$ ipython --no-banner

In [1]: import numpy as np

In [2]: np.set_printoptions(precision=3, suppress=True, linewidth=200, sign=" ")

In [3]: feats = np.array([[-1, 0, 1, 2, 3, 4],
   ...:     [5, 6, 7, 8, 9, 10],
   ...:     [11, 12, 13, 14, 15, 16],
   ...:     [17, 18, 19, 20, 21, 22],
   ...:     [23, 24, 25, 26, 27, 28],
   ...:     [29, 30, 31, 32, 33, 34]])

In [4]: np.allclose(feats, feats.T)
Out[4]: False

In [5]: np.trace(feats)
Out[5]: np.int64(99)

In [6]: np.linalg.matrix_power(feats, 2)
Out[6]: 
array([[  231,   240,   249,   258,   267,   276],
       [  735,   780,   825,   870,   915,   960],
       [ 1239,  1320,  1401,  1482,  1563,  1644],
       [ 1743,  1860,  1977,  2094,  2211,  2328],
       [ 2247,  2400,  2553,  2706,  2859,  3012],
       [ 2751,  2940,  3129,  3318,  3507,  3696]])

In [7]: feats @ feats
Out[7]: 
array([[  231,   240,   249,   258,   267,   276],
       [  735,   780,   825,   870,   915,   960],
       [ 1239,  1320,  1401,  1482,  1563,  1644],
       [ 1743,  1860,  1977,  2094,  2211,  2328],
       [ 2247,  2400,  2553,  2706,  2859,  3012],
       [ 2751,  2940,  3129,  3318,  3507,  3696]])

In [8]: round(np.linalg.det(feats), 3)
Out[8]: np.float64(0.0)

In [9]: Y = feats / np.sqrt((feats ** 2).mean(axis=1, keepdims=True))

In [10]: feats - feats.mean(axis=1, keepdims=True)
Out[10]: 
array([[-2.5, -1.5, -0.5,  0.5,  1.5,  2.5],
       [-2.5, -1.5, -0.5,  0.5,  1.5,  2.5],
       [-2.5, -1.5, -0.5,  0.5,  1.5,  2.5],
       [-2.5, -1.5, -0.5,  0.5,  1.5,  2.5],
       [-2.5, -1.5, -0.5,  0.5,  1.5,  2.5],
       [-2.5, -1.5, -0.5,  0.5,  1.5,  2.5]])

In [11]: np.linalg.matrix_rank(Y) == np.linalg.matrix_rank(feats)
Out[11]: np.True_

In [12]: np.linalg.matrix_rank(feats - feats.mean(axis=1, keepdims=True))
Out[12]: np.int64(1)

In [13]: Y[4]
Out[13]: array([ 0.9  ,  0.939,  0.978,  1.017,  1.056,  1.096])

In [14]: Y = np.array([[3, -3, 0],
    ...:     [-1, 1, 1],
    ...:     [-1, 1, -2],
    ...:     [-1, -2, 3],
    ...:     [0, 1, -1],
    ...:     [3, 1, -2]])

In [15]: np.linalg.matrix_rank(feats @ Y)
Out[15]: np.int64(2)

In [16]: np.einsum("ik,kj->ji", feats, Y)
Out[16]: 
array([[  6,  24,  42,  60,  78,  96],
       [  7,   1,  -5, -11, -17, -23],
       [ -7, -13, -19, -25, -31, -37]])

In [17]: np.einsum("ik,kj->ij", feats, Y)
Out[17]: 
array([[  6,   7,  -7],
       [ 24,   1, -13],
       [ 42,  -5, -19],
       [ 60, -11, -25],
       [ 78, -17, -31],
       [ 96, -23, -37]])

In [18]: def softmax(z):
    ...:     e = np.exp(z - z.max(axis=-1, keepdims=True))
    ...:     return e / e.sum(axis=-1, keepdims=True)
    ...: 

In [19]: softmax(feats[5])
Out[19]: array([ 0.004,  0.012,  0.032,  0.086,  0.233,  0.634])

In [20]: softmax(feats).sum(axis=1)
Out[20]: array([ 1.,  1.,  1.,  1.,  1.,  1.])

In [21]: np.round(softmax(10 * feats[5]), 3) + 0
Out[21]: array([ 0.,  0.,  0.,  0.,  0.,  1.])

In [22]: softmax(feats[5] + -1)
Out[22]: array([ 0.004,  0.012,  0.032,  0.086,  0.233,  0.634])

In [23]: att = feats @ feats.T / np.sqrt(6)

In [24]: np.round(softmax(att), 3) + 0
Out[24]: 
array([[ 0.,  0.,  0.,  0.,  0.,  1.],
       [ 0.,  0.,  0.,  0.,  0.,  1.],
       [ 0.,  0.,  0.,  0.,  0.,  1.],
       [ 0.,  0.,  0.,  0.,  0.,  1.],
       [ 0.,  0.,  0.,  0.,  0.,  1.],
       [ 0.,  0.,  0.,  0.,  0.,  1.]])

In [25]: softmax(att).round(6).argmax(axis=1)
Out[25]: array([ 5,  5,  5,  5,  5,  5])

In [26]: softmax(att)[5] @ feats
Out[26]: array([ 29.,  30.,  31.,  32.,  33.,  34.])

In [27]: F = np.array([[5, -2, 2, -2, 8, 8, 3, 2, -3, -7],
    ...:     [-3, 2, 3, -5, 8, 2, 3, -3, 6, 3],
    ...:     [5, -8, -4, -5, 8, -5, -9, 3, 3, -3]])

In [28]: F[:, 8] = -3 * F[:, 3]

In [29]: F
Out[29]: 
array([[ 5, -2,  2, -2,  8,  8,  3,  2,  6, -7],
       [-3,  2,  3, -5,  8,  2,  3, -3, 15,  3],
       [ 5, -8, -4, -5,  8, -5, -9,  3, 15, -3]])

In [30]: Y = F[0, 0] * F[1:] - np.outer(F[1:, 0], F[0])

In [31]: Y
Out[31]: 
array([[  0,   4,  21, -31,  64,  34,  24,  -9,  93,  -6],
       [  0, -30, -30, -15,   0, -65, -60,   5,  45,  20]])

In [32]: F[:, 0] / F[0, 0]
Out[32]: array([ 1. , -0.6,  1. ])

In [33]: np.linalg.matrix_rank(Y), np.linalg.matrix_rank(F)
Out[33]: (np.int64(2), np.int64(3))

In [34]: np.flatnonzero(~Y.round(6).any(axis=1))
Out[34]: array([], dtype=int64)

In [35]: round(float(np.linalg.norm(Y[0] - Y[1])), 3)
Out[35]: 167.756

In [36]: np.linalg.norm(Y, axis=1)
Out[36]: array([ 126.539,  110.905])

In [37]: np.linalg.norm(Y, axis=0)
Out[37]: array([   0.   ,   30.265,   36.62 ,   34.438,   64.   ,   73.355,   64.622,   10.296,  103.315,   20.881])

In [38]: np.round(np.linalg.norm(Y[0], 1), 3), np.round(np.linalg.norm(Y[0], np.inf), 3)
Out[38]: (np.float64(286.0), np.float64(93.0))

In [39]: round(np.linalg.norm(Y, 1), 3), round(float(np.linalg.norm(Y, np.inf)), 3)
Out[39]: (np.float64(138.0), 286.0)

In [40]: round(np.linalg.norm(Y) ** 2 / np.linalg.norm(Y, 2) ** 2, 3)
Out[40]: np.float64(1.768)

In [41]: W0 = np.load("run13.npy")

In [42]: W0
Out[42]: 
array([[-1,  3, -4, -4,  3,  0],
       [ 0,  4, -3, -3,  4,  1],
       [ 9, 13,  6,  6, 13, 10],
       [ 4,  8,  1,  1,  8,  5],
       [ 8, 12,  5,  5, 12,  9],
       [10, 14,  7,  7, 14, 11],
       [ 6, 10,  3,  3, 10,  7],
       [11, 15,  8,  8, 15, 12],
       [ 1,  5, -2, -2,  5,  2]])

In [43]: # column 3 repeats column 2

In [44]: Uu, sigma, VT = np.linalg.svd(W0)

In [45]: sigma.round(3) + 0
Out[45]: array([ 55.918,  11.841,   0.   ,   0.   ,   0.   ,   0.   ])

In [46]: np.argmax(sigma[:-1] / (sigma[1:] + 1e-6)) + 1
Out[46]: np.int64(2)

In [47]: Y = Uu[:, :2] @ np.diag(sigma[:2]) @ VT[:2]

In [48]: round(float(np.linalg.norm(W0 - Y) / np.linalg.norm(W0)), 3)
Out[48]: 0.0

In [49]: np.round(np.linalg.norm(W0 - Y, 2), 3), np.round(sigma[2], 3)
Out[49]: (np.float64(0.0), np.float64(0.0))

In [50]: np.round(np.abs(W0 - Y).max(), 3)
Out[50]: np.float64(0.0)

In [51]: Y = W0 / np.linalg.norm(W0, axis=1, keepdims=True)

In [52]: cov = Y @ Y.T

In [53]: (np.abs(cov) > 0.9).astype(int)
Out[53]: 
array([[ 1,  1,  0,  0,  0,  0,  0,  0,  0],
       [ 1,  1,  0,  0,  0,  0,  0,  0,  1],
       [ 0,  0,  1,  1,  1,  1,  1,  1,  0],
       [ 0,  0,  1,  1,  1,  1,  1,  1,  0],
       [ 0,  0,  1,  1,  1,  1,  1,  1,  0],
       [ 0,  0,  1,  1,  1,  1,  1,  1,  0],
       [ 0,  0,  1,  1,  1,  1,  1,  1,  0],
       [ 0,  0,  1,  1,  1,  1,  1,  1,  0],
       [ 0,  1,  0,  0,  0,  0,  0,  0,  1]])

In [54]: round(float(np.degrees(np.arccos(np.clip(cov[3, 8], -1, 1)))), 3)
Out[54]: 29.875

In [55]: F.ravel(order="F")
Out[55]: array([ 5, -3,  5, -2,  2, -8,  2,  3, -4, -2, -5, -5,  8,  8,  8,  8,  2, -5,  3,  3, -9,  2, -3,  3,  6, 15, 15, -7,  3, -3])

In [56]: F.reshape(-1, 2)
Out[56]: 
array([[ 5, -2],
       [ 2, -2],
       [ 8,  8],
       [ 3,  2],
       [ 6, -7],
       [-3,  2],
       [ 3, -5],
       [ 8,  2],
       [ 3, -3],
       [15,  3],
       [ 5, -8],
       [-4, -5],
       [ 8, -5],
       [-9,  3],
       [15, -3]])

In [57]: blk = F.reshape(3, 2, -1)

In [58]: np.einsum("ihd,jhd->hij", blk, blk).shape
Out[58]: (2, 3, 3)

In [59]: blk[:, 0]
Out[59]: 
array([[ 5, -2,  2, -2,  8],
       [-3,  2,  3, -5,  8],
       [ 5, -8, -4, -5,  8]])

In [60]: blk.shape
Out[60]: (3, 2, 5)

In [61]: blk.sum(axis=1)
Out[61]: 
array([[ 13,   1,   4,   4,   1],
       [ -1,   5,   0,  10,  11],
       [  0, -17,  -1,  10,   5]])

In [62]: Uu, sigma, VT = np.linalg.svd(W0)

In [63]: evecs = VT[:(sigma > 1e-8).sum()]

In [64]: rng = np.random.default_rng(635773)

In [65]: x = W0[1] + 2 * W0[7] + rng.integers(2) * np.eye(6)[1]

In [66]: x
Out[66]: array([ 22.,  35.,  13.,  13.,  34.,  25.])

In [67]: np.diag(evecs.T @ evecs)
Out[67]: array([ 0.172,  0.414,  0.414,  0.414,  0.414,  0.172])

In [68]: evecs.T @ evecs
Out[68]: 
array([[ 0.172,  0.131,  0.202,  0.202,  0.131,  0.162],
       [ 0.131,  0.414, -0.081, -0.081,  0.414,  0.202],
       [ 0.202, -0.081,  0.414,  0.414, -0.081,  0.131],
       [ 0.202, -0.081,  0.414,  0.414, -0.081,  0.131],
       [ 0.131,  0.414, -0.081, -0.081,  0.414,  0.202],
       [ 0.162,  0.202,  0.131,  0.131,  0.202,  0.172]])

In [69]: np.allclose(evecs.T @ evecs @ x, x)
Out[69]: False

In [70]: Y = np.array([[-1, -5], [3, 3], [-3, 4], [-3, -2], [-2, 3], [-2, -4]])

In [71]: np.linalg.matrix_rank(np.vstack([W0, Y.T]))
Out[71]: np.int64(4)

In [72]: np.einsum("ij->j", W0)
Out[72]: array([ 48,  84,  21,  21,  84,  57])

In [73]: np.linalg.matrix_rank(W0 @ Y)
Out[73]: np.int64(2)

In [74]: Y.T @ W0.T
Out[74]: 
array([[ 28,  20, -52, -12, -44, -60, -28, -68,  12],
       [ 15,  14,   5,  10,   6,   4,   8,   3,  13]])

In [75]: np.einsum("ik,kj->ji", W0, Y)
Out[75]: 
array([[ 28,  20, -52, -12, -44, -60, -28, -68,  12],
       [ 15,  14,   5,  10,   6,   4,   8,   3,  13]])

In [76]: J = np.load("test8.npy")

In [77]: J
Out[77]: 
array([[  1,   0,  -8,  -2,   2],
       [  2,   2,   8,   2,   2],
       [ -1,  -2,   4,   1,   1],
       [  1,   0,  12,   3,   0],
       [ -1,   0,   4,   1,   1],
       [  2,   3,   4,   1,   0],
       [ -3,   3,  -4,  -1,  -1],
       [  2,  -3, -12,  -3,  -3]])

In [78]: np.round(J @ np.linalg.pinv(J) @ J, 3) + 0
Out[78]: 
array([[  1.,   0.,  -8.,  -2.,   2.],
       [  2.,   2.,   8.,   2.,   2.],
       [ -1.,  -2.,   4.,   1.,   1.],
       [  1.,   0.,  12.,   3.,   0.],
       [ -1.,   0.,   4.,   1.,   1.],
       [  2.,   3.,   4.,   1.,   0.],
       [ -3.,   3.,  -4.,  -1.,  -1.],
       [  2.,  -3., -12.,  -3.,  -3.]])

In [79]: np.round(np.trace(np.linalg.pinv(J) @ J), 3)
Out[79]: np.float64(4.0)

In [80]: np.round(softmax(J[7] + 3), 3) + 0
Out[80]: array([ 0.98 ,  0.007,  0.   ,  0.007,  0.007])

In [81]: softmax(J).sum(axis=1)
Out[81]: array([ 1.,  1.,  1.,  1.,  1.,  1.,  1.,  1.])

In [82]: np.round(softmax(J[7]), 3) + 0
Out[82]: array([ 0.98 ,  0.007,  0.   ,  0.007,  0.007])

In [83]: np.round(softmax(10 * J[7]), 3) + 0
Out[83]: array([ 1.,  0.,  0.,  0.,  0.])

In [84]: att = J @ J.T / np.sqrt(5)

In [85]: softmax(att).round(6).argmax(axis=1)
Out[85]: array([ 7,  3,  3,  3,  3,  3,  7,  7])

In [86]: np.round(softmax(att), 3) + 0
Out[86]: 
array([[ 0.   ,  0.   ,  0.   ,  0.   ,  0.   ,  0.   ,  0.   ,  1.   ],
       [ 0.   ,  0.   ,  0.   ,  1.   ,  0.   ,  0.   ,  0.   ,  0.   ],
       [ 0.   ,  0.   ,  0.   ,  1.   ,  0.   ,  0.   ,  0.   ,  0.   ],
       [ 0.   ,  0.   ,  0.   ,  1.   ,  0.   ,  0.   ,  0.   ,  0.   ],
       [ 0.   ,  0.001,  0.   ,  0.999,  0.   ,  0.   ,  0.   ,  0.   ],
       [ 0.   ,  0.018,  0.   ,  0.982,  0.   ,  0.   ,  0.   ,  0.   ],
       [ 0.009,  0.   ,  0.   ,  0.   ,  0.   ,  0.   ,  0.205,  0.786],
       [ 0.   ,  0.   ,  0.   ,  0.   ,  0.   ,  0.   ,  0.   ,  1.   ]])

In [87]: softmax(att)[7] @ J
Out[87]: array([  2.,  -3., -12.,  -3.,  -3.])

In [88]: np.round(softmax(att + np.triu(np.full(att.shape, -np.inf), 1)), 3) + 0
Out[88]: 
array([[ 1.   ,  0.   ,  0.   ,  0.   ,  0.   ,  0.   ,  0.   ,  0.   ],
       [ 0.   ,  1.   ,  0.   ,  0.   ,  0.   ,  0.   ,  0.   ,  0.   ],
       [ 0.   ,  0.958,  0.042,  0.   ,  0.   ,  0.   ,  0.   ,  0.   ],
       [ 0.   ,  0.   ,  0.   ,  1.   ,  0.   ,  0.   ,  0.   ,  0.   ],
       [ 0.   ,  0.001,  0.   ,  0.999,  0.   ,  0.   ,  0.   ,  0.   ],
       [ 0.   ,  0.018,  0.   ,  0.982,  0.   ,  0.   ,  0.   ,  0.   ],
       [ 0.042,  0.   ,  0.   ,  0.   ,  0.   ,  0.   ,  0.958,  0.   ],
       [ 0.   ,  0.   ,  0.   ,  0.   ,  0.   ,  0.   ,  0.   ,  1.   ]])
